$ python -q
>>> import numpy as np
>>> np.set_printoptions(precision=2, suppress=True, linewidth=160)
>>> F = np.loadtxt("case0.csv", delimiter=",")
>>> F
array([[1.  , 0.5 , 0.25],
       [0.5 , 1.  , 0.5 ],
       [0.25, 0.5 , 1.  ]])
>>> q = F.astype(float).copy()
>>> for j in range(3):
...     q[:, j] -= q[:, :j] @ (q[:, :j].T @ q[:, j])
...     q[:, j] /= np.linalg.norm(q[:, j])
... 
>>> np.round(q.T @ F, 2) + 0
array([[1.15, 0.98, 0.65],
       [0.  , 0.73, 0.66],
       [0.  , 0.  , 0.67]])
>>> np.round(q.T @ q, 2) + 0
array([[1., 0., 0.],
       [0., 1., 0.],
       [0., 0., 1.]])
>>> vec = np.ones(3)
>>> for _ in range(7):
...     vec = F @ vec
...     vec /= np.linalg.norm(vec)
...     print(round(vec @ F @ vec, 2))
... 
1.84
1.84
1.84
1.84
1.84
1.84
1.84
>>> vec
array([0.54, 0.64, 0.54])
>>> vec = np.array([-2, 2, 0])
>>> h1 = np.maximum(F @ vec, 0)
>>> np.tanh(F @ vec)
array([-0.76,  0.76,  0.46])
>>> F.T @ h1
array([0.62, 1.25, 1.  ])
>>> np.maximum(F @ vec, 0) - np.maximum(-F @ vec, 0)
array([-1. ,  1. ,  0.5])
>>> h1
array([0. , 1. , 0.5])
>>> A = 0.2 ** np.abs(np.subtract.outer(np.arange(4), np.arange(4)))
>>> A
array([[1.  , 0.2 , 0.04, 0.01],
       [0.2 , 1.  , 0.2 , 0.04],
       [0.04, 0.2 , 1.  , 0.2 ],
       [0.01, 0.04, 0.2 , 1.  ]])
>>> def softmax(z):
...     e = np.exp(z - z.max(axis=-1, keepdims=True))
...     return e / e.sum(axis=-1, keepdims=True)
... 
>>> softmax(A).sum(axis=1)
array([1., 1., 1., 1.])
>>> S = A @ A.T / np.sqrt(4)
>>> softmax(S + np.triu(np.full(S.shape, -np.inf), 1))
array([[1.  , 0.  , 0.  , 0.  ],
       [0.42, 0.58, 0.  , 0.  ],
       [0.26, 0.31, 0.43, 0.  ],
       [0.2 , 0.21, 0.25, 0.34]])
>>> softmax(S).round(6).argmax(axis=1)
array([0, 1, 2, 3])
>>> softmax(S)
array([[0.34, 0.25, 0.21, 0.2 ],
       [0.23, 0.33, 0.24, 0.2 ],
       [0.2 , 0.24, 0.33, 0.23],
       [0.2 , 0.21, 0.25, 0.34]])
>>> softmax(S)[3] @ A
array([0.26, 0.32, 0.36, 0.4 ])
>>> rng = np.random.default_rng(636)
>>> labels = rng.permutation(3)
>>> B = F[:, labels] * rng.choice([-1, 1], 3)
>>> B
array([[ 1.  , -0.5 , -0.25],
       [ 0.5 , -1.  , -0.5 ],
       [ 0.25, -0.5 , -1.  ]])
>>> Uu, _, VT = np.linalg.svd(F.T @ B)
>>> np.round(np.linalg.lstsq(F, B)[0], 2) + 0
array([[ 1.,  0.,  0.],
       [ 0., -1.,  0.],
       [ 0.,  0., -1.]])
>>> B = A / np.sqrt((A ** 2).mean(axis=1, keepdims=True))
>>> np.linalg.matrix_rank(B) == np.linalg.matrix_rank(A)
np.True_
>>> B[3]
array([0.02, 0.08, 0.39, 1.96])
>>> np.linalg.matrix_rank(A - A.mean(axis=1, keepdims=True))
np.int64(3)
>>> feats = np.array([[4.02, 5.0, 2.0, 1.0, 1.0],
...     [4.0, 3.02, 1.0, 4.0, 4.0],
...     [0.0, 0.0, 5.02, 1.0, 2.0],
...     [4.0, 0.0, 5.0, 2.02, 4.0],
...     [4.0, 5.0, 2.0, 1.0, 1.02]])
>>> proj = np.triu(np.array([[1, 2, 0, 3, 3],
...     [3, 0, 2, 0, 3],
...     [3, 3, 3, 1, 1],
...     [2, 0, 0, 2, 3],
...     [3, 3, 0, 0, 3]]), 1) + np.eye(5)
>>> B = proj @ feats @ np.linalg.inv(proj)
>>> round(np.linalg.det(B), 2)
np.float64(7.77)
>>> np.linalg.matrix_rank(B)
np.int64(5)
>>> proj @ feats - feats @ proj
array([[ 32.,  13.,  13.,   3.,  -9.],
       [ 12.,   7.,  10.,  -8., -27.],
       [  8.,   5.,   7.,  -2.,  -3.],
       [ 12.,   7.,   6., -14., -20.],
       [  0.,  -8., -10., -14., -32.]])
>>> np.diff(feats, axis=0)
array([[-0.02, -1.98, -1.  ,  3.  ,  3.  ],
       [-4.  , -3.02,  4.02, -3.  , -2.  ],
       [ 4.  ,  0.  , -0.02,  1.02,  2.  ],
       [ 0.  ,  5.  , -3.  , -1.02, -2.98]])
>>> np.abs(feats).max()
np.float64(5.02)
>>> np.linalg.svd(feats, compute_uv=False)
array([13.54,  6.51,  3.85,  1.79,  0.01])
>>> np.linalg.rank(feats)
Traceback (most recent call last):
  File "<python-input-45>", line 1, in <module>
    np.linalg.rank(feats)
    ^^^^^^^^^^^^^^
AttributeError: module 'numpy.linalg' has no attribute 'rank'
>>> feats.mean(axis=0)
array([3.2, 2.6, 3. , 1.8, 2.4])
>>> np.zeros(5, 5)
Traceback (most recent call last):
  File "<python-input-47>", line 1, in <module>
    np.zeros(5, 5)
    ~~~~~~~~^^^^^^
TypeError: Cannot interpret '5' as a data type
>>> feats.sum(axis=0)
array([16.02, 13.02, 15.02,  9.02, 12.02])
>>> np.round(np.linalg.norm(feats), 2)
np.float64(15.61)
>>> u = np.array([-2, -1, 1])
>>> np.convolve(feats[2], u)
array([  0.  ,   0.  , -10.04,  -7.02,   0.02,  -1.  ,   2.  ])
>>> np.cross(feats[2, :3], feats[1, :3])
array([-15.16,  20.08,   0.  ])
>>> np.polyval(u, feats[2])
array([  1.  ,   1.  , -54.42,  -2.  ,  -9.  ])
>>> np.correlate(feats[2], feats[1], "full")
array([ 0.  ,  0.  , 20.08, 24.08, 17.02, 24.16, 25.1 , 10.04,  8.  ])
>>> Uu, sigma = np.linalg.svd(feats)
Traceback (most recent call last):
  File "<python-input-55>", line 1, in <module>
    Uu, sigma = np.linalg.svd(feats)
    ^^^^^^^^^
ValueError: too many values to unpack (expected 2)
>>> Uu, sigma, VT = np.linalg.svd(feats, full_matrices=False)
>>> np.round(Uu.T @ Uu, 2) + 0
array([[1., 0., 0., 0., 0.],
       [0., 1., 0., 0., 0.],
       [0., 0., 1., 0., 0.],
       [0., 0., 0., 1., 0.],
       [0., 0., 0., 0., 1.]])
>>> np.abs(Uu[:, 0]).round(6).argmax()
np.int64(1)
>>> sigma
array([13.54,  6.51,  3.85,  1.79,  0.01])
>>> np.round(VT @ VT.T, 2) + 0
array([[1., 0., 0., 0., 0.],
       [0., 1., 0., 0., 0.],
       [0., 0., 1., 0., 0.],
       [0., 0., 0., 1., 0.],
       [0., 0., 0., 0., 1.]])
>>> np.round(Uu.T @ feats @ VT.T, 2) + 0
array([[13.54,  0.  ,  0.  ,  0.  ,  0.  ],
       [ 0.  ,  6.51,  0.  ,  0.  ,  0.  ],
       [ 0.  ,  0.  ,  3.85,  0.  ,  0.  ],
       [ 0.  ,  0.  ,  0.  ,  1.79,  0.  ],
       [ 0.  ,  0.  ,  0.  ,  0.  ,  0.01]])
>>> Uu.shape, sigma.shape, VT.shape
((5, 5), (5,), (5, 5))
>>> np.cumsum(sigma ** 2) / np.sum(sigma ** 2)
array([0.75, 0.93, 0.99, 1.  , 1.  ])
>>> W = np.array([[1, -3, 0, 1],
...     [-3, -2, -1, 3],
...     [2, -1, 0, -2],
...     [0, -2, -3, 1],
...     [-1, -3, 0, -2]])
>>> c = np.array([4, -6, 8, -6])
>>> hid = np.maximum(feats @ W + c, 0)
>>> hid
array([[ 0.  ,  0.  ,  0.  ,  8.02],
       [ 0.  ,  0.  ,  0.  ,  1.06],
       [12.04,  0.  ,  5.  ,  0.  ],
       [14.  ,  0.  ,  1.94,  0.  ],
       [ 0.  ,  0.  ,  0.  ,  7.96]])
>>> W2 = np.array([[0, 1], [1, 2], [2, 1], [0, 1]])
>>> (hid @ W2).round(6).argmax(axis=1)
array([1, 1, 1, 1, 1])
>>> hid @ W2
array([[ 0.  ,  8.02],
       [ 0.  ,  1.06],
       [10.  , 17.04],
       [ 3.88, 15.94],
       [ 0.  ,  7.96]])
>>> W0 = np.load("arr.npy")
>>> W0
array([[-0.74, -0.61, -4.8 , -1.04],
       [-0.82, -0.38, -4.84, -0.87],
       [ 1.47, -3.03,  3.13, -1.96],
       [ 0.16, -2.76, -3.32, -2.52],
       [-1.31,  1.54, -4.52,  0.65],
       [-1.2 ,  1.01, -4.74,  0.22],
       [-0.55,  3.39,  2.23,  2.88],
       [ 1.46, -2.66,  3.63, -1.61],
       [ 0.5 ,  1.28,  4.56,  1.53],
       [ 1.12, -3.86,  0.05, -2.97],
       [ 0.28,  1.84,  4.22,  1.93],
       [-0.2 , -2.02, -4.09, -2.04],
       [-1.07,  0.5 , -4.85, -0.19]])
>>> r = np.linalg.matrix_rank(W0)
>>> r
np.int64(2)
>>> ns = np.linalg.svd(W0)[2][r:].T
>>> np.allclose(W0 @ ns, 0)
True
>>> [int(np.linalg.matrix_rank(np.delete(W0, i, axis=0))) for i in range(13)]
[2, 2, 2, 2, 2, 2, 2, 2, 2, 2, 2, 2, 2]
>>> np.linalg.matrix_rank(W0.T @ W0), np.linalg.matrix_rank(W0 @ W0.T)
(np.int64(2), np.int64(2))
>>> ns @ ns.T
array([[ 0.91,  0.18, -0.19,  0.11],
       [ 0.18,  0.4 ,  0.02, -0.46],
       [-0.19,  0.02,  0.05, -0.1 ],
       [ 0.11, -0.46, -0.1 ,  0.64]])
>>> [int(np.linalg.matrix_rank(W0[:i])) for i in range(1, len(W0) + 1)]
[1, 2, 2, 2, 2, 2, 2, 2, 2, 2, 2, 2, 2]
